In [1]: import numpy as np

In [2]: np.set_printoptions(precision=3, suppress=True, linewidth=140)

In [3]: m1 = np.loadtxt("arr.csv", delimiter=",")

In [4]: print(m1)
[[ 3.367  2.1   -1.4   -1.7    0.4   -0.8    0.9  ]
 [-8.66   0.1    0.1    0.4   -0.5   -0.5   -2.2  ]
 [ 1.098  1.1   -0.9    0.3   -3.    -0.9    0.3  ]
 [-2.739 -0.8    1.5    0.9   -1.6   -1.3   -0.7  ]
 [-3.17  -0.4    0.4   -0.4    0.1    0.6   -0.8  ]
 [ 0.741  1.    -0.7    0.     1.1   -0.7    0.2  ]
 [ 0.339  1.    -0.3    0.3    1.8    1.6    0.1  ]
 [-6.25   2.8   -0.8    0.7   -0.8    0.4   -1.6  ]
 [-5.963  0.3   -0.3    1.1    0.3   -0.8   -1.5  ]
 [ 0.291  1.4   -1.5   -0.3   -0.1    0.4    0.1  ]
 [-2.385 -0.4    1.    -2.7   -1.7    1.6   -0.6  ]
 [ 4.037 -0.2    1.    -1.9    0.3    0.5    1.   ]]

In [5]: vec = np.array([2, 1, 0, 2, 2, 2, 0])

In [6]: target = m1 @ vec

In [7]: b, lr = np.zeros(7), 1 / np.linalg.norm(m1, 2) ** 2

In [8]: for i in range(10):
   ...:     b -= lr * m1.T @ (m1 @ b - target)
   ...:     if i % 2 == 0: print(i, round(np.linalg.norm(m1 @ b - target), 3))
   ...: 
0 12.574
2 10.498
4 8.856
6 7.558
8 6.532

In [9]: print(b)
[ 1.759  0.394 -0.468  0.609  1.577  0.571  0.445]

In [10]: print(np.round(np.linalg.cond(m1), 3))
360.143

In [11]: mat = np.loadtxt("w.csv", delimiter=",")

In [12]: print(mat)
[[0. 1. 0. 1. 1.]
 [1. 0. 1. 1. 1.]
 [0. 1. 0. 1. 1.]
 [1. 1. 1. 0. 0.]
 [1. 1. 1. 0. 0.]]

In [13]: vec = np.array([3, 3, 2, 0, 0])

In [14]: a = np.maximum(mat @ vec, 0)

In [15]: print(np.tanh(mat @ vec))
[0.995 1.    0.995 1.    1.   ]

In [16]: print(mat * (a > 1e-9)[:, None])
[[0. 1. 0. 1. 1.]
 [1. 0. 1. 1. 1.]
 [0. 1. 0. 1. 1.]
 [1. 1. 1. 0. 0.]
 [1. 1. 1. 0. 0.]]

In [17]: print(np.flatnonzero(a > 1e-9))
[0 1 2 3 4]

In [18]: print(mat.T @ a)
[21. 22. 21. 11. 11.]

In [19]: print(np.maximum(mat @ (3 * vec), 0))
[ 9. 15.  9. 24. 24.]

In [20]: print(mat.sum(axis=0))
[3. 4. 3. 3. 3.]

In [21]: print(np.trace(mat @ mat @ mat) // 6)
4.0

In [22]: print(np.argwhere(np.triu(mat)))
[[0 1]
 [0 3]
 [0 4]
 [1 2]
 [1 3]
 [1 4]
 [2 3]
 [2 4]]

In [23]: L = np.diag(mat.sum(axis=1)) - mat

In [24]: print(np.round(np.linalg.eigvalsh(L), 3) + 0)
[0. 3. 3. 5. 5.]

In [25]: print((np.linalg.eigvalsh(L) < 1e-8).sum())
1

In [26]: print(round(np.linalg.det(L[1:, 1:])))
45

In [27]: r = np.linalg.matrix_rank(mat)

In [28]: print(r)
3

In [29]: ns = np.linalg.svd(mat)[2][r:].T

In [30]: print([int(np.linalg.matrix_rank(np.delete(mat, i, axis=0))) for i in range(5)])
[3, 2, 3, 3, 3]

In [31]: print(ns.shape)
(5, 2)

In [32]: print(np.round(ns @ ns.T, 3) + 0)
[[ 0.5  0.  -0.5  0.   0. ]
 [ 0.   0.   0.   0.   0. ]
 [-0.5  0.   0.5  0.   0. ]
 [ 0.   0.   0.   0.5 -0.5]
 [ 0.   0.   0.  -0.5  0.5]]

In [33]: print(np.round(mat @ ns, 3) + 0)
[[0. 0.]
 [0. 0.]
 [0. 0.]
 [0. 0.]
 [0. 0.]]

In [34]: print(np.allclose(mat @ ns, 0))
True

In [35]: K = np.load("a.npy")

In [36]: print(K)
[[ 0  0  0  0]
 [ 5 -7  0  0]
 [-8 -5 -6  0]
 [ 8 -1  9  8]]

In [37]: print(np.argsort(-np.linalg.norm(K, axis=0).round(6), kind="stable")[:3])
[0 2 1]

In [38]: print(round(float(np.linalg.norm(K, 2) / np.linalg.norm(K)), 3))
0.851

In [39]: print([round(float(x), 3) for x in np.linalg.svd(K, compute_uv=False)[:3]])
[17.206, 8.988, 5.672]

In [40]: proj = np.triu(np.array([[-1, -3, -2, -1], [-2, -1, -1, 0], [-3, -2, 3, 1], [-1, -2, 2, 0]]), 1) + np.eye(4)

In [41]: A2 = proj @ K @ np.linalg.inv(proj)

In [42]: print(proj @ K - K @ proj)
[[ -7.  32.   3.  -8.]
 [  8.  20.   9.   5.]
 [  8. -25. -12.   6.]
 [  0.  24.  15.  -1.]]

In [43]: print(np.round(np.poly(A2), 3) + 0)
[   1.    5.  -62. -336.    0.]

In [44]: print(np.linalg.matrix_rank(A2))
3

In [45]: print(np.trace(A2), np.trace(K))
-5.0 -5

In [46]: print(np.round(np.linalg.det(A2), 3))
-0.0

In [47]: print(A2)
[[ -7.  11.   0. -15.]
 [ 13.  37.  69. -56.]
 [  0.  -6.  -3.  11.]
 [  8.  23.  48. -32.]]

In [48]: J = np.load("x.npy")

In [49]: print(J)
[[ 2  6  6 -4  6  2  0]
 [-2 -6 -6  4 -6 -2  0]
 [-1 -3 -3  2 -3 -1  0]
 [-1 -3 -3  2 -3 -1  0]
 [-3 -9 -9  6 -9 -3  0]]

In [50]: W = np.array([[-2, -2, 1, -2, 0],
    ...:     [1, -1, 0, 1, -1],
    ...:     [2, -2, 2, 2, 2],
    ...:     [-2, 1, 2, 0, -2],
    ...:     [0, 0, -1, 2, 1],
    ...:     [-1, -2, 0, 0, -2],
    ...:     [-2, 0, 0, 2, -1]])

In [51]: b = np.array([5, 1, 2, 3, 1])

In [52]: act = np.maximum(J @ W + b, 0)

In [53]: print((act > 0).astype(int))
[[1 0 1 1 1]
 [0 1 1 0 0]
 [0 1 1 0 0]
 [0 1 1 0 0]
 [0 1 1 0 0]]

In [54]: print(act)
[[25  0  2 29 17]
 [ 0 31  2  0  0]
 [ 0 16  2  0  0]
 [ 0 16  2  0  0]
 [ 0 46  2  0  0]]

In [55]: print((act > 0).mean(axis=0))
[0.2 0.8 1.  0.2 0.2]

In [56]: W2 = np.array([[3, 3], [0, 3], [0, 3], [3, 3], [0, 3]])

In [57]: print((act @ W2).round(6).argmax(axis=1))
[1 1 1 1 1]

In [58]: print(act @ W2)
[[162 219]
 [  0  99]
 [  0  54]
 [  0  54]
 [  0 144]]

In [59]: left, sig, Vh = np.linalg.svd(act)

In [60]: evecs = Vh[:(sig > 1e-8).sum()]

In [61]: rng = np.random.default_rng(100)

In [62]: vec = act[0] + 4 * act[2] + rng.integers(2) * np.eye(5)[1]

In [63]: print(vec)
[25. 65. 10. 29. 17.]

In [64]: print(np.allclose(evecs.T @ evecs @ vec, vec))
True

In [65]: print(round(float(np.linalg.norm(vec - evecs.T @ evecs @ vec)), 3))
0.0

In [66]: print(np.linalg.matrix_rank(np.vstack([act, vec])))
3

In [67]: r = np.linalg.matrix_rank(J)

In [68]: print(r)
1

In [69]: ns = np.linalg.svd(J)[2][r:].T

In [70]: print(ns @ ns.T)
[[ 0.97  -0.091 -0.091  0.061 -0.091 -0.03   0.   ]
 [-0.091  0.727 -0.273  0.182 -0.273 -0.091  0.   ]
 [-0.091 -0.273  0.727  0.182 -0.273 -0.091  0.   ]
 [ 0.061  0.182  0.182  0.879  0.182  0.061  0.   ]
 [-0.091 -0.273 -0.273  0.182  0.727 -0.091  0.   ]
 [-0.03  -0.091 -0.091  0.061 -0.091  0.97   0.   ]
 [ 0.     0.     0.     0.     0.     0.     1.   ]]

In [71]: ang = np.radians(30)

In [72]: Rm = np.eye(7)

In [73]: Rm[4, 4] = Rm[6, 6] = np.cos(ang)

In [74]: Rm[4, 6], Rm[6, 4] = -np.sin(ang), np.sin(ang)

In [75]: print(Rm)
[[ 1.     0.     0.     0.     0.     0.     0.   ]
 [ 0.     1.     0.     0.     0.     0.     0.   ]
 [ 0.     0.     1.     0.     0.     0.     0.   ]
 [ 0.     0.     0.     1.     0.     0.     0.   ]
 [ 0.     0.     0.     0.     0.866  0.    -0.5  ]
 [ 0.     0.     0.     0.     0.     1.     0.   ]
 [ 0.     0.     0.     0.     0.5    0.     0.866]]

In [76]: A2 = J @ Rm.T

In [77]: print(np.abs(A2 - J).max(axis=0))
[0.    0.    0.    0.    1.206 0.    4.5  ]

In [78]: print(np.round(np.linalg.svd(J, compute_uv=False), 3) + 0, np.round(np.linalg.svd(A2, compute_uv=False), 3) + 0)
[25.04  0.    0.    0.    0.  ] [25.04  0.    0.    0.    0.  ]

In [79]: print(np.allclose(np.linalg.norm(J, axis=1), np.linalg.norm(A2, axis=1)))
True

In [80]: print([round(float(x), 3) for x in np.linalg.svd(J, compute_uv=False)[:3]])
[25.04, 0.0, 0.0]

In [81]: print(np.round(np.linalg.norm(J, 2) / np.linalg.norm(J), 3))
1.0

In [82]: arr = np.loadtxt("m.csv", delimiter=",")

In [83]: print(arr)
[[-0.1    0.203 -0.488  0.26  -0.24  -0.008 -0.505  0.575]
 [ 0.434 -0.401 -0.443  0.098  0.201 -0.605 -0.066 -0.186]
 [-0.367  0.506 -0.33   0.329  0.207 -0.25   0.519 -0.133]
 [-0.133  0.018  0.25  -0.459  0.193 -0.51   0.174  0.617]
 [ 0.4    0.097 -0.211 -0.212 -0.69   0.025  0.503  0.106]
 [ 0.6    0.525  0.439  0.343  0.097 -0.158 -0.124  0.066]
 [ 0.334  0.258 -0.392 -0.434  0.533  0.433  0.028  0.084]
 [ 0.133 -0.436  0.057  0.502  0.229  0.313  0.415  0.463]]

In [84]: print(np.round(arr.T @ arr, 3) + 0)
[[1. 0. 0. 0. 0. 0. 0. 0.]
 [0. 1. 0. 0. 0. 0. 0. 0.]
 [0. 0. 1. 0. 0. 0. 0. 0.]
 [0. 0. 0. 1. 0. 0. 0. 0.]
 [0. 0. 0. 0. 1. 0. 0. 0.]
 [0. 0. 0. 0. 0. 1. 0. 0.]
 [0. 0. 0. 0. 0. 0. 1. 0.]
 [0. 0. 0. 0. 0. 0. 0. 1.]]

In [85]: W0 = np.load("run2.npy")

In [86]: print(W0)
[[ 4. -5. -3. -1.]
 [ 0.  1.  0.  0.]
 [ 2. -3. -1. -1.]
 [ 4. -7. -4.  0.]]

In [87]: vec = np.array([-3, 9, -9, 3])

In [88]: print(W0 @ np.ones(4))
[-5.  1. -3. -7.]

In [89]: print(W0 @ (2 * vec))
[-66.  18. -54. -78.]

In [90]: print((W0 @ vec).argmax())
1

In [91]: print(np.sign((W0 @ vec).round(6)))
[-1.  1. -1. -1.]

In [92]: A2 = W0 / np.linalg.norm(W0, axis=1, keepdims=True)

In [93]: cov = A2 @ A2.T

In [94]: print(cov[0])
[ 1.    -0.7    0.976  0.98 ]

In [95]: print((np.abs(cov) > 0.9).astype(int))
[[1 0 1 1]
 [0 1 0 0]
 [1 0 1 1]
 [1 0 1 1]]

In [96]: print(np.linalg.norm(A2, axis=1))
[1. 1. 1. 1.]

In [97]: print(np.argwhere(np.triu(np.abs(cov) > 0.95, 1)))
[[0 2]
 [0 3]]

In [98]: print(round(float(np.degrees(np.arccos(np.clip(cov[0, 3], -1, 1)))), 3))
11.422

In [99]: print((cov - 2 * np.eye(4)).round(6).argmax(axis=1))
[3 0 0 0]

In [100]: print(cov)
[[ 1.    -0.7    0.976  0.98 ]
 [-0.7    1.    -0.775 -0.778]
 [ 0.976 -0.775  1.     0.947]
 [ 0.98  -0.778  0.947  1.   ]]

In [101]: print(np.linalg.lstsq(cov[:-1].T, cov[-1])[2])
3

In [102]: print(cov @ np.linalg.pinv(cov) @ cov)
[[ 1.    -0.7    0.976  0.98 ]
 [-0.7    1.    -0.775 -0.778]
 [ 0.976 -0.775  1.     0.947]
 [ 0.98  -0.778  0.947  1.   ]]

In [103]: print(np.unique(cov.round(6), axis=0).shape)
(4, 4)

In [104]: print(round(np.linalg.norm(W0, 2) / np.linalg.norm(W0), 3))
0.991

In [105]: print(np.linalg.matrix_rank(W0, rtol=0.1))
2

In [106]: print(np.round(np.linalg.eigvals(W0), 3) + 0)
[0. 2. 1. 1.]

In [107]: print(np.einsum("ii->", W0))
4.0

In [108]: print(round(float(np.linalg.eigvals(W0).sum().real), 3))
4.0

In [109]: print(np.kron(np.eye(2, dtype=int), W0))
[[ 4. -5. -3. -1.  0. -0. -0. -0.]
 [ 0.  1.  0.  0.  0.  0.  0.  0.]
 [ 2. -3. -1. -1.  0. -0. -0. -0.]
 [ 4. -7. -4.  0.  0. -0. -0.  0.]
 [ 0. -0. -0. -0.  4. -5. -3. -1.]
 [ 0.  0.  0.  0.  0.  1.  0.  0.]
 [ 0. -0. -0. -0.  2. -3. -1. -1.]
 [ 0. -0. -0.  0.  4. -7. -4.  0.]]

In [110]: X = np.diag(np.array([-2, -2, 2, 0, -2, 0, 2, -2]))

In [111]: print(X)
[[-2  0  0  0  0  0  0  0]
 [ 0 -2  0  0  0  0  0  0]
 [ 0  0  2  0  0  0  0  0]
 [ 0  0  0  0  0  0  0  0]
 [ 0  0  0  0 -2  0  0  0]
 [ 0  0  0  0  0  0  0  0]
 [ 0  0  0  0  0  0  2  0]
 [ 0  0  0  0  0  0  0 -2]]

In [112]: W = np.array([[-1, 2], [-2, 1], [2, 0], [2, -1], [1, 0], [2, 2], [2, 2], [0, -1]])

In [113]: b = np.array([1, 5])

In [114]: act = np.maximum(arr @ W + b, 0)

In [115]: print(act)
[[0.    3.143]
 [0.    4.212]
 [1.099 5.114]
 [0.198 3.921]
 [0.    7.06 ]
 [0.446 5.755]
 [0.    7.199]
 [4.541 5.322]]

In [116]: print(np.linalg.matrix_rank(act))
2

In [117]: W2 = np.array([[3, 3, -1], [-2, 2, 2]])

In [118]: print(W @ W2)
[[-7  1  5]
 [-8 -4  4]
 [ 6  6 -2]
 [ 8  4 -4]
 [ 3  3 -1]
 [ 2 10  2]
 [ 2 10  2]
 [ 2 -2 -2]]

In [119]: print(np.linalg.norm(X, axis=1).argmax())
0

In [120]: print(np.round(np.linalg.norm(X[1] - X[5]), 3))
2.0

In [121]: print(np.linalg.norm(X, axis=0))
[2. 2. 2. 0. 2. 0. 2. 2.]

In [122]: print(np.linalg.norm(X, axis=1))
[2. 2. 2. 0. 2. 0. 2. 2.]

In [123]: feats = np.loadtxt("case17.csv", delimiter=",")

In [124]: print(feats)
[[ 0.45  0.45 -0.15  0.15]
 [ 0.45  0.45 -0.15  0.15]
 [-0.15 -0.15  0.05 -0.05]
 [ 0.15  0.15 -0.05  0.05]]

In [125]: evals, evecs = np.linalg.eigh(feats)

In [126]: vec = np.array([2, 2, 2, 0])

In [127]: print((np.sign(evecs[:, -1].round(6)) == np.sign(evecs[0, -1].round(6))).astype(int))
[1 1 0 1]

In [128]: print(np.abs(feats).sum(axis=1).max(), round(np.abs(evals).max(), 3))
1.2 1.0

In [129]: z = rng.permutation(4)

In [130]: print(z)
[1 2 0 3]

In [131]: A2 = feats[z][:, z]

In [132]: print(np.allclose(A2, feats))
False

In [133]: print(np.trace(A2))
1.0

In [134]: left, sig, Vh = np.linalg.svd(feats)

In [135]: print(sig.round(3) + 0)
[1. 0. 0. 0.]

In [136]: print(np.argmax(sig[:-1] / (sig[1:] + 1e-6)) + 1)
1

In [137]: A2 = left[:, :1] @ np.diag(sig[:1]) @ Vh[:1]

In [138]: print(A2)
[[ 0.45  0.45 -0.15  0.15]
 [ 0.45  0.45 -0.15  0.15]
 [-0.15 -0.15  0.05 -0.05]
 [ 0.15  0.15 -0.05  0.05]]

In [139]: print(round(np.abs(feats - A2).max(), 3))
0.0

In [140]: print(np.linalg.matrix_rank(feats, rtol=0.05))
1

In [141]: evals, evecs = np.linalg.eigh(feats)

In [142]: print(np.linalg.eigvalsh(feats + 3 * np.eye(4)))
[3. 3. 3. 4.]

In [143]: print(np.abs(evecs[:, -1]))
[0.671 0.671 0.224 0.224]

In [144]: print(evals.sum(), np.trace(feats))
1.0 1.0

In [145]: print((K + K.T) / 2)
[[ 0.   2.5 -4.   4. ]
 [ 2.5 -7.  -2.5 -0.5]
 [-4.  -2.5 -6.   4.5]
 [ 4.  -0.5  4.5  8. ]]

In [146]: print(round(np.abs(np.linalg.eigvals(K)).max(), 3))
8.0

In [147]: print(np.allclose(K @ K.T, K.T @ K))
False

In [148]: print(np.sort(np.abs(np.linalg.eigvals(K))))
[0. 6. 7. 8.]

In [149]: print(np.trace(K))
-5

In [150]: print(np.linalg.matrix_power(K, 4))
[[    0     0     0     0]
 [-1715  2401     0     0]
 [-1447  5525  1296     0]
 [ 1192 -4028  1800  4096]]
